$ ipython --no-banner

In [1]: import numpy as np

In [2]: import numpy.linalg as la

In [3]: np.set_printoptions(suppress=True, linewidth=160)

In [4]: tidy = lambda a: np.round(a, 2) + 0

In [5]: A = np.array([[1.39, 2.74, 1.31],
   ...:     [-1.08, 5.69, 7.13],
   ...:     [-1.05, 0.58, -7.34],
   ...:     [-4.37, 6.49, 6.46],
   ...:     [6.69, 4.24, 1.9],
   ...:     [-1.7, 6.47, -0.99],
   ...:     [-0.28, -7.95, -3.42],
   ...:     [1.45, 0.62, -4.02],
   ...:     [-9.21, -0.5, 1.86],
   ...:     [-1.64, -3.98, 0.72],
   ...:     [7.52, 2.0, 8.56],
   ...:     [-0.65, -1.8, -9.22],
   ...:     [4.28, 2.91, 0.34],
   ...:     [-0.36, 1.33, 2.81],
   ...:     [-4.05, 11.93, 0.59],
   ...:     [-1.94, -8.95, -6.03]])

In [6]: print(A)
[[ 1.39  2.74  1.31]
 [-1.08  5.69  7.13]
 [-1.05  0.58 -7.34]
 [-4.37  6.49  6.46]
 [ 6.69  4.24  1.9 ]
 [-1.7   6.47 -0.99]
 [-0.28 -7.95 -3.42]
 [ 1.45  0.62 -4.02]
 [-9.21 -0.5   1.86]
 [-1.64 -3.98  0.72]
 [ 7.52  2.    8.56]
 [-0.65 -1.8  -9.22]
 [ 4.28  2.91  0.34]
 [-0.36  1.33  2.81]
 [-4.05 11.93  0.59]
 [-1.94 -8.95 -6.03]]

In [7]: out = np.c_[A[:, :1] @ np.array([[1]]), np.array([2, 2, 1, 1, 2, 3, 2, 1, 0, 3, 0, 3, 1, 0, 1, 3])]

In [8]: print(out)
[[ 1.39  2.  ]
 [-1.08  2.  ]
 [-1.05  1.  ]
 [-4.37  1.  ]
 [ 6.69  2.  ]
 [-1.7   3.  ]
 [-0.28  2.  ]
 [ 1.45  1.  ]
 [-9.21  0.  ]
 [-1.64  3.  ]
 [ 7.52  0.  ]
 [-0.65  3.  ]
 [ 4.28  1.  ]
 [-0.36  0.  ]
 [-4.05  1.  ]
 [-1.94  3.  ]]

In [9]: print(la.matrix_rank(np.c_[A, out]))
4

In [10]: print(tidy(la.norm(out - A @ la.lstsq(A, out)[0], axis=0)))
[0.   7.18]

In [11]: print(la.matrix_rank(out))
2

In [12]: print(tidy(la.lstsq(A, out[:, 0])[0]))
[1. 0. 0.]
